% ipython --no-banner

In [1]: import numpy as np

In [2]: import numpy.linalg as la

In [3]: np.set_printoptions(suppress=True, linewidth=160)

In [4]: data = np.loadtxt("test8.csv", delimiter=",")

In [5]: data
Out[5]: 
array([[-1., -2.,  2.],
       [ 1.,  0.,  4.],
       [-3., -4.,  0.],
       [ 1.,  0.,  4.]])

In [6]: # looks like rank 2

In [7]: U, sigma, Vh = la.svd(data)

In [8]: np.argmax(sigma[:-1] / (sigma[1:] + 1e-6)) + 1
Out[8]: np.int64(2)

In [9]: sigma.round(2) + 0
Out[9]: array([6.12, 5.53, 0.  ])

In [10]: B = U[:, :2] @ np.diag(sigma[:2]) @ Vh[:2]

In [11]: la.matrix_rank(B)
Out[11]: np.int64(2)

In [12]: np.round(la.norm(data - B) / la.norm(data), 2)
Out[12]: np.float64(0.0)

In [13]: round(float(np.abs(data - B).max()), 2)
Out[13]: 0.0

In [14]: rank = la.matrix_rank(data)

In [15]: rank
Out[15]: np.int64(2)

In [16]: null = la.svd(data)[2][rank:].T

In [17]: np.allclose(data @ null, 0)
Out[17]: True

In [18]: null.shape
Out[18]: (3, 1)

In [19]: np.round(data @ null, 2) + 0
Out[19]: 
array([[0.],
       [0.],
       [0.],
       [0.]])

In [20]: [int(la.matrix_rank(data[:, :j + 1])) for j in range(3)]
Out[20]: [1, 2, 2]

In [21]: la.matrix_rank(data.T @ data), la.matrix_rank(data @ data.T)
Out[21]: (np.int64(2), np.int64(2))

In [22]: [int(la.matrix_rank(np.delete(data, i, axis=0))) for i in range(4)]
Out[22]: [2, 2, 2, 2]

In [23]: [round(float(x), 2) for x in la.svd(data, compute_uv=False)[:3]]
Out[23]: [6.12, 5.53, 0.0]

In [24]: np.argsort(-la.norm(data, axis=0).round(6), kind="stable")[:3]
Out[24]: array([2, 1, 0])

In [25]: la.cond(data) > 100
Out[25]: np.True_

In [26]: la.matrix_rank(data, rtol=0.1)
Out[26]: np.int64(2)

In [27]: U, sigma = la.svd(data)
Traceback (most recent call last):
  Cell In[27], line 1
    U, sigma = la.svd(data)
ValueError: too many values to unpack (expected 2)


In [28]: U, sigma, Vh = la.svd(data, full_matrices=False)

In [29]: np.round(U.T @ data @ Vh.T, 2) + 0
Out[29]: 
array([[6.12, 0.  , 0.  ],
       [0.  , 5.53, 0.  ],
       [0.  , 0.  , 0.  ]])

In [30]: (sigma > 1e-8).sum()
Out[30]: np.int64(2)

In [31]: np.round(data @ la.pinv(data) @ data, 2) + 0
Out[31]: 
array([[-1., -2.,  2.],
       [ 1.,  0.,  4.],
       [-3., -4.,  0.],
       [ 1.,  0.,  4.]])

In [32]: la.lstsq(data[:-1].T, data[-1])[2]
Out[32]: np.int32(2)

In [33]: np.allclose(data[:-1].T @ la.lstsq(data[:-1].T, data[-1])[0], data[-1])
Out[33]: True
